% python3 -q
>>> import numpy as np
>>> from numpy import linalg as LA
>>> np.set_printoptions(precision=3, suppress=True, linewidth=140, sign=" ")
>>> feats = np.loadtxt("test19.csv", delimiter=",")
>>> feats
array([[-1.608,  1.649,  0.712, -3.192],
       [-2.814, -2.797,  0.502,  0.085],
       [ 1.206, -1.753, -2.653, -2.105],
       [-2.01 ,  1.544, -2.864,  1.171]])
>>> np.round(feats.T @ feats, 3) + 0
array([[ 16.,   0.,   0.,   0.],
       [  0.,  16.,   0.,   0.],
       [  0.,   0.,  16.,   0.],
       [  0.,   0.,   0.,  16.]])
>>> np.round(feats @ feats.T, 3) + 0
array([[ 16.,   0.,   0.,   0.],
       [  0.,  16.,   0.,   0.],
       [  0.,   0.,  16.,   0.],
       [  0.,   0.,   0.,  16.]])
>>> round(float(feats[:, 0] @ feats[:, 2]), 3)
-0.0
>>> np.round(np.poly(feats), 3) + 0
array([   1.   ,    5.887,    0.   ,  -94.185, -256.   ])
>>> print(round(np.einsum("ij,ji->", feats, feats), 3))
34.652
>>> other = np.array([[2, 9], [9, -7], [-9, -1], [-2, 0]])
>>> print(feats @ other)
[[ 11.597 -26.727]
 [-35.483  -6.251]
 [ 14.723  25.78 ]
 [ 33.312 -26.038]]
>>> print((feats - feats.T) / 2)
[[ 0.     2.231 -0.247 -0.591]
 [-2.231  0.     1.127 -0.73 ]
 [ 0.247 -1.127  0.     0.379]
 [ 0.591  0.73  -0.379  0.   ]]
>>> LA.determinant(feats)
Traceback (most recent call last):
  File "<python-input-13>", line 1, in <module>
    LA.determinant(feats)
    ^^^^^^^^^^^^^^
AttributeError: module 'numpy.linalg' has no attribute 'determinant'
>>> round(float(np.trace(feats)), 3)
-5.887
>>> np.allclose(feats @ feats.T, feats.T @ feats)
True
>>> np.sort(np.abs(LA.eigvals(feats)))
array([ 4.,  4.,  4.,  4.])
>>> O, Rm = LA.qr(feats)
>>> np.allclose(Rm.T @ Rm, feats.T @ feats)
True
>>> O @ Rm
array([[-1.608,  1.649,  0.712, -3.192],
       [-2.814, -2.797,  0.502,  0.085],
       [ 1.206, -1.753, -2.653, -2.105],
       [-2.01 ,  1.544, -2.864,  1.171]])
>>> np.round(O.T @ O, 3) + 0
array([[ 1.,  0.,  0.,  0.],
       [ 0.,  1.,  0.,  0.],
       [ 0.,  0.,  1.,  0.],
       [ 0.,  0.,  0.,  1.]])
>>> Rm.round(3) + 0
array([[ 4.,  0.,  0.,  0.],
       [ 0.,  4.,  0.,  0.],
       [ 0.,  0.,  4.,  0.],
       [ 0.,  0.,  0.,  4.]])
>>> abs(Rm[0, 0]), round(LA.norm(feats[:, 0]), 3)
(np.float64(4.0), np.float64(4.0))
>>> O.shape, Rm.shape
((4, 4), (4, 4))
>>> F, _ = LA.qr(np.array([[0.5, -0.9, 0.5], [-1.1, 0.3, -1.0], [-0.6, -0.1, -0.1]]))
>>> F
array([[-0.371, -0.888, -0.272],
       [ 0.815, -0.171, -0.553],
       [ 0.445, -0.427,  0.787]])
>>> # columns are unit length and at right angles
>>> th = np.radians(120)
>>> Rm = np.eye(3)
>>> Rm[1, 1] = Rm[0, 0] = np.cos(th)
>>> Rm[1, 0], Rm[0, 1] = -np.sin(th), np.sin(th)
>>> Rm
array([[-0.5  ,  0.866,  0.   ],
       [-0.866, -0.5  ,  0.   ],
       [ 0.   ,  0.   ,  1.   ]])
>>> other = F @ Rm.T
>>> other
array([[-0.584,  0.765, -0.272],
       [-0.556, -0.621, -0.553],
       [-0.592, -0.172,  0.787]])
>>> print(round(float(LA.det(Rm)), 3), round(float(np.trace(Rm)), 3))
1.0 0.0
>>> LA.svd(F, compute_uv=False), LA.svd(other, compute_uv=False)
(array([ 1.,  1.,  1.]), array([ 1.,  1.,  1.]))
>>> O = F.astype(float).copy()
>>> for j in range(3):
...     O[:, j] -= O[:, :j] @ (O[:, :j].T @ O[:, j])
...     O[:, j] /= LA.norm(O[:, j])
... 
>>> np.round(O.T @ O, 3) + 0
array([[ 1.,  0.,  0.],
       [ 0.,  1.,  0.],
       [ 0.,  0.,  1.]])
>>> J = np.load("block11.npy")
>>> print(J)
[[-2  0]
 [ 0  4]]
>>> # triangular: eigenvalues sit on the diagonal
>>> other = LA.invert(J)
Traceback (most recent call last):
  File "<python-input-42>", line 1, in <module>
    other = LA.invert(J)
            ^^^^^^^^^
AttributeError: module 'numpy.linalg' has no attribute 'invert'
>>> other = LA.inv(J)
>>> round(LA.cond(J), 3)
np.float64(2.0)
>>> np.allclose(other, J.T)
False
>>> print(other)
[[-0.5  -0.  ]
 [ 0.    0.25]]
>>> (np.abs(other) > 1e-9).astype(int)
array([[ 1,  0],
       [ 0,  1]])
>>> np.round(LA.slogdet(J)[0], 3)
np.float64(-1.0)
>>> LA.inv(other)
array([[-2., -0.],
       [ 0.,  4.]])
>>> other = J / LA.norm(J, axis=1, keepdims=True)
>>> C2 = other @ other.T
>>> np.argwhere(np.triu(np.abs(C2) > 0.95, 1))
array([], shape=(0, 2), dtype=int64)
>>> (C2 - 2 * np.eye(2)).round(6).argmax(axis=1)
array([ 1,  0])
>>> LA.norm(other, axis=1)
array([ 1.,  1.])
>>> (np.abs(C2) > 0.9).astype(int)
array([[ 1,  0],
       [ 0,  1]])
>>> M = np.load("out18.npy")
>>> print(M)
[[  6   3   6  12   6  12]
 [  6   0   3  12   0   6]
 [  9   0   9  18   0  18]
 [ 16   8  16   4   2   4]
 [ 16   0   8   4   0   2]
 [ 24   0  24   6   0   6]]
>>> rng = np.random.default_rng(70)
>>> other = M + rng.integers(-2, 3, (6, 2)) @ rng.integers(-2, 3, (2, 6))
>>> other
array([[ 7,  3,  8, 12,  4, 14],
       [ 5,  0,  1, 12,  2,  4],
       [10,  2,  9, 22,  2, 18],
       [14,  8, 12,  4,  6,  0],
       [15, -3,  9, -2, -4,  3],
       [24,  0, 24,  6,  0,  6]])
>>> print(np.round(LA.svd(other - M, compute_uv=False), 3) + 0)
[ 10.514   7.514   0.      0.      0.      0.   ]
>>> LA.matrix_rank(other - M, tol=1e-8)
np.int64(2)
>>> np.abs(other - M).sum(axis=1)
array([  7,   7,   9,  14,  16,   0])
>>> data = np.load("arr.npy")
>>> data
array([[-0.092, -6.437,  2.115],
       [-0.344, -6.786, -5.791],
       [ 1.147, -9.246,  2.033],
       [-0.935, -5.576,  1.236],
       [ 0.211, -5.266, -5.87 ],
       [-1.132, -5.978, -5.934],
       [ 0.626, -6.962,  1.787],
       [-0.293, -7.925,  0.835],
       [-1.21 , -6.32 ,  1.16 ],
       [-1.075, -8.51 ,  2.474],
       [ 1.77 , -5.544, -6.264],
       [-0.317, -7.45 , -0.525],
       [ 1.433, -5.625, -5.114],
       [ 1.383, -5.134, -7.521],
       [ 2.082, -8.375,  2.467],
       [-1.108, -8.175,  0.102],
       [-0.728, -5.387, -0.415],
       [ 3.731, -3.718, -5.626],
       [ 2.112, -5.074, -6.102],
       [-1.457, -5.958,  0.651],
       [-0.547, -6.809,  3.185],
       [ 0.974, -7.583,  0.263],
       [ 3.26 , -5.372, -6.87 ],
       [-0.413, -7.671,  0.79 ],
       [ 0.455, -5.423,  2.66 ]])
>>> proj = data @ LA.solve(data.T @ data, data.T)
>>> proj @ data[:, 2]
array([ 2.115, -5.791,  2.033,  1.236, -5.87 , -5.934,  1.787,  0.835,  1.16 ,  2.474, -6.264, -0.525, -5.114, -7.521,  2.467,  0.102,
       -0.415, -5.626, -6.102,  0.651,  3.185,  0.263, -6.87 ,  0.79 ,  2.66 ])
>>> print(np.allclose(proj @ proj, proj))
True
>>> print(LA.matrix_rank(np.eye(25) - proj))
22
>>> np.round(np.trace(proj), 3)
np.float64(3.0)
>>> C2 = np.cov(data, rowvar=False)
>>> data.std(axis=0)
array([ 1.402,  1.323,  3.691])
>>> np.argsort(-data.std(axis=0).round(6), kind="stable")
array([ 2,  0,  1])
>>> blk = np.stack([data, -3 * data, data[::-1]])
>>> np.einsum("bij,cij->bc", blk, blk)
array([[ 1537.846, -4613.537,   961.844],
       [-4613.537, 13840.612, -2885.531],
       [  961.844, -2885.531,  1537.846]])
>>> LA.matrix_rank(blk)
array([ 3,  3,  3])
>>> blk.shape
(3, 25, 3)
>>> (blk @ data.T).shape
(3, 25, 25)
>>> X = np.load("sample18.npy")
>>> X
array([[ -8.2  ,   6.596,  21.809],
       [-29.021,  14.84 , -15.476],
       [-14.383,   9.755, -21.339],
       [-11.575,   9.445, -23.263],
       [-28.805,  14.288, -16.575],
       [-10.04 ,   4.954,  22.014],
       [-14.239,   9.344, -20.805],
       [ -8.97 ,   5.27 ,  22.525],
       [-14.993,   9.987, -21.071],
       [-28.091,  13.325, -14.615],
       [-13.556,  10.989, -21.487],
       [-28.845,  14.963, -15.533],
       [-28.61 ,  14.177, -15.622],
       [-12.837,   9.147, -21.466],
       [ -7.596,   6.1  ,  22.032],
       [ -8.529,   6.558,  21.46 ],
       [ -6.897,   5.906,  22.393],
       [-14.582,  10.657, -21.062],
       [-28.606,  14.003, -14.642],
       [-27.971,  15.287, -15.794],
       [ -8.361,   4.573,  22.158],
       [-29.022,  14.394, -15.264],
       [-27.709,  13.076, -14.124],
       [-13.131,  10.245, -21.564]])
>>> Xc = (X - X.mean(axis=0)) / X.std(axis=0)
>>> Xc.std(axis=0)
array([ 1.,  1.,  1.])
>>> coef = LA.lstsq(np.delete(Xc, 1, axis=1), Xc[:, 1])[0]
>>> print(np.abs(coef).argmax())
0
>>> print(coef)
[-0.762 -0.317]
>>> round(float(1 - np.var(Xc[:, 1] - np.delete(Xc, 1, axis=1) @ coef)), 3)
0.962
>>> proj = X @ LA.solve(X.T @ X, X.T)
>>> np.round(LA.eigvalsh(proj), 3) + 0
array([ 0.,  0.,  0.,  0.,  0.,  0.,  0.,  0.,  0.,  0.,  0.,  0.,  0.,  0.,  0.,  0.,  0.,  0.,  0.,  0.,  0.,  1.,  1.,  1.])
>>> np.allclose(proj @ proj, proj)
True
>>> round(float(np.trace(proj)), 3)
3.0
>>> proj @ X[:, 2]
array([ 21.809, -15.476, -21.339, -23.263, -16.575,  22.014, -20.805,  22.525, -21.071, -14.615, -21.487, -15.533, -15.622, -21.466,
        22.032,  21.46 ,  22.393, -21.062, -14.642, -15.794,  22.158, -15.264, -14.124, -21.564])
>>> Xc = X - X.mean(axis=0)
>>> U, sv, vt = LA.svd(Xc, full_matrices=False)
>>> print(round((sv ** 2).sum() ** 2 / (sv ** 4).sum(), 3))
1.26
>>> (np.sign(U[:, 0]) == np.sign(U[0, 0])).astype(int)
array([ 1,  0,  0,  0,  0,  1,  0,  1,  0,  0,  0,  0,  0,  0,  1,  1,  1,  0,  0,  0,  1,  0,  0,  0])
>>> np.round(Xc.mean(axis=0), 3) + 0
array([ 0.,  0.,  0.])
>>> print(np.abs(vt[0]).argmax())
2
>>> print(np.abs(vt[-1]))
[ 0.299  0.953  0.057]
>>> sv
array([ 95.511,  34.537,   3.241])
>>> vt[0] * np.sign(vt[0, np.abs(vt[0]).argmax()])
array([ 0.302, -0.151,  0.941])
>>> arr = np.load("w.npy")
>>> print(arr)
[[-0.528 -0.682 -0.399  0.31 ]
 [ 0.189 -0.141 -0.602 -0.763]
 [ 0.566  0.157 -0.578  0.567]
 [ 0.604 -0.7    0.381 -0.022]]
>>> idx = rng.permutation(6)
>>> idx
array([ 5,  3,  1,  0,  4,  2])
>>> other = M[idx][:, idx]
>>> other
array([[  6,   6,   0,  24,   0,  24],
       [  4,   4,   8,  16,   2,  16],
       [  6,  12,   0,   6,   0,   3],
       [ 12,  12,   3,   6,   6,   6],
       [  2,   4,   0,  16,   0,   8],
       [ 18,  18,   0,   9,   0,   9]])
>>> np.diag(other)
array([ 6,  4,  0,  6,  0,  9])
>>> np.sort(np.abs(LA.eigvals(other)))
array([  2.805,   4.011,   5.958,   8.523,  23.438,  49.795])
>>> np.round(LA.det(other), 3), round(LA.det(M[idx]), 3)
(np.float64(-666792.0), np.float64(-666792.0))
